>>> import numpy as np
>>> import numpy.linalg as la
>>> np.set_printoptions(precision=3, suppress=True, linewidth=140, floatmode="fixed")
>>> def rd(a):
...     return np.round(a, 3) + 0
... 
>>> W0 = np.load("w.npy")
>>> print(rd(W0))
[[ 0.320 -0.409  0.224]
 [-0.409  0.754  0.135]
 [ 0.224  0.135  0.926]]
>>> Uu, s, vt = la.svd(W0)
>>> print(rd(s))
[1.000 1.000 0.000]
>>> A2 = Uu[:, :2] @ np.diag(s[:2]) @ vt[:2]
>>> print(la.matrix_rank(W0, rtol=0.05))
2
>>> print(rd(la.norm(W0 - A2, 2)), rd(s[2]))
0.0 0.0
>>> print(rd(np.abs(W0 - A2).max()))
0.0
>>> print(rd(la.norm(W0 - A2) / la.norm(W0)))
0.0
>>> rk = la.matrix_rank(W0)
>>> print(rk)
2
>>> N = la.svd(W0)[2][rk:].T
>>> print([int(la.matrix_rank(W0[:i])) for i in range(1, len(W0) + 1)])
[1, 2, 2]
>>> print(np.allclose(W0 @ N, 0))
True
>>> print(N.shape)
(3, 1)
>>> print(la.matrix_rank(W0.T @ W0), la.matrix_rank(W0 @ W0.T))
2 2
>>> print(rd(W0 @ N))
[[0.000]
 [0.000]
 [0.000]]
>>> print([int(la.matrix_rank(np.delete(W0, i, axis=0))) for i in range(3)])
[2, 2, 2]
>>> print(rd(N[:, 0] / N[np.abs(N[:, 0]).round(6).argmax(), 0]))
[ 1.000  0.602 -0.329]
>>> print(rd(N @ N.T))
[[ 0.680  0.409 -0.224]
 [ 0.409  0.246 -0.135]
 [-0.224 -0.135  0.074]]
>>> def softmax(z):
...     e = np.exp(z - z.max(axis=-1, keepdims=True))
...     return e / e.sum(axis=-1, keepdims=True)
... 
>>> print(rd(softmax(W0[2])))
[0.254 0.233 0.513]
>>> print(rd(softmax(W0[2] + 2)))
[0.254 0.233 0.513]
>>> print(softmax(W0).sum(axis=1))
[1.000 1.000 1.000]
>>> print(rd(softmax(10 * W0[2])))
[0.001 0.000 0.999]
>>> scores = W0 @ W0.T / np.sqrt(3)
>>> print(rd(softmax(scores + np.triu(np.full(scores.shape, -np.inf), 1))))
[[1.000 0.000 0.000]
 [0.338 0.662 0.000]
 [0.290 0.275 0.435]]
>>> print(softmax(scores).round(6).argmax(axis=1))
[0 1 2]
>>> feats = np.load("case6.npy")
>>> print(rd(feats))
[[ 0.747  0.266 -0.207 -0.270  0.047]
 [ 0.266  0.720  0.218  0.285 -0.050]
 [-0.207  0.218  0.831 -0.221  0.039]
 [-0.270  0.285 -0.221  0.711  0.050]
 [ 0.047 -0.050  0.039  0.050  0.991]]
>>> print(np.argsort(-la.norm(feats, axis=0).round(6), kind="stable")[:3])
[4 2 0]
>>> print(la.matrix_rank(feats, rtol=0.1))
4
>>> A2 = W0 / la.norm(W0, axis=1, keepdims=True)
>>> G = A2 @ A2.T
>>> print(rd(la.norm(A2, axis=1)))
[1.000 1.000 1.000]
>>> print((np.abs(G) > 0.9).astype(int))
[[1 0 0]
 [0 1 0]
 [0 0 1]]
>>> print(np.argwhere(np.triu(np.abs(G) > 0.95, 1)))
[]
>>> J = np.loadtxt("layer1.csv", delimiter=",")
>>> print(J)
[[-0.172  0.021  0.018]
 [ 1.748 -4.649  1.142]
 [ 0.404 -3.602  0.679]
 [ 1.318 -4.627  0.626]
 [ 0.449 -1.671  0.448]
 [ 0.161  0.111  0.155]
 [-1.718  4.654 -1.121]
 [-1.427  4.905 -0.451]
 [ 0.455  0.255  0.256]
 [ 0.084 -0.114 -0.241]
 [-0.513  1.913 -0.317]
 [-0.711  1.576 -0.365]
 [ 0.259 -1.673  0.046]
 [-0.876  1.280  0.061]
 [-0.586  1.641 -0.107]
 [-0.357  2.879 -0.472]
 [ 0.771 -2.754  0.674]
 [ 0.271 -1.279  0.669]
 [-0.759  2.152 -0.692]
 [ 0.135  0.787  0.520]
 [ 0.499 -1.613 -0.001]]
>>> # column 1 is much longer than the rest
>>> rng = np.random.default_rng(274)
>>> z = rng.permutation(3)
>>> A2 = J[:, z] * rng.choice([-1, 1], 3)
>>> print(A2)
[[-0.018 -0.021  0.172]
 [-1.142  4.649 -1.748]
 [-0.679  3.602 -0.404]
 [-0.626  4.627 -1.318]
 [-0.448  1.671 -0.449]
 [-0.155 -0.111 -0.161]
 [ 1.121 -4.654  1.718]
 [ 0.451 -4.905  1.427]
 [-0.256 -0.255 -0.455]
 [ 0.241  0.114 -0.084]
 [ 0.317 -1.913  0.513]
 [ 0.365 -1.576  0.711]
 [-0.046  1.673 -0.259]
 [-0.061 -1.280  0.876]
 [ 0.107 -1.641  0.586]
 [ 0.472 -2.879  0.357]
 [-0.674  2.754 -0.771]
 [-0.669  1.279 -0.271]
 [ 0.692 -2.152  0.759]
 [-0.520 -0.787 -0.135]
 [ 0.001  1.613 -0.499]]
>>> Uu, _, vt = la.svd(J.T @ A2)
>>> print(rd(la.lstsq(J, A2)[0]))
[[ 0.000  0.000 -1.000]
 [ 0.000 -1.000  0.000]
 [-1.000  0.000  0.000]]
>>> print(z)
[2 1 0]
>>> print(rd(Uu @ vt))
[[ 0.000  0.000 -1.000]
 [ 0.000 -1.000  0.000]
 [-1.000  0.000  0.000]]
>>> Q, R = la.qr(J)
>>> print(rd(abs(R[0, 0])), rd(la.norm(J[:, 0])))
3.742 3.742
>>> print(np.trace(Q @ Q.T))
3.0
>>> print(rd(np.abs(np.diag(R))))
[3.742 4.326 1.221]
>>> hat = J @ la.solve(J.T @ J, J.T)
>>> print(np.allclose(hat @ hat, hat))
True
>>> print(la.matrix_rank(np.eye(21) - hat))
18
>>> print(rd(hat @ J[:, 1]))
[ 0.021 -4.649 -3.602 -4.627 -1.671  0.111  4.654  4.905  0.255 -0.114  1.913  1.576 -1.673  1.280  1.641  2.879 -2.754 -1.279  2.152
  0.787 -1.613]
>>> print(rd(np.trace(hat)))
3.0
>>> A2 = np.c_[J[:, :1] @ np.array([[1]]), np.array([-2, 1, 2, 1, -1, 1, 1, 2, -2, 0, 1, -1, 1, 1, 2, 1, 0, 1, -2, 0, -1])]
>>> print(A2)
[[-0.172 -2.000]
 [ 1.748  1.000]
 [ 0.404  2.000]
 [ 1.318  1.000]
 [ 0.449 -1.000]
 [ 0.161  1.000]
 [-1.718  1.000]
 [-1.427  2.000]
 [ 0.455 -2.000]
 [ 0.084  0.000]
 [-0.513  1.000]
 [-0.711 -1.000]
 [ 0.259  1.000]
 [-0.876  1.000]
 [-0.586  2.000]
 [-0.357  1.000]
 [ 0.771  0.000]
 [ 0.271  1.000]
 [-0.759 -2.000]
 [ 0.135  0.000]
 [ 0.499 -1.000]]
>>> print(rd(la.norm(la.qr(J)[0].T @ A2, axis=0) ** 2 / ((A2 ** 2).sum(axis=0) + 1e-12)))
[1.000 0.172]
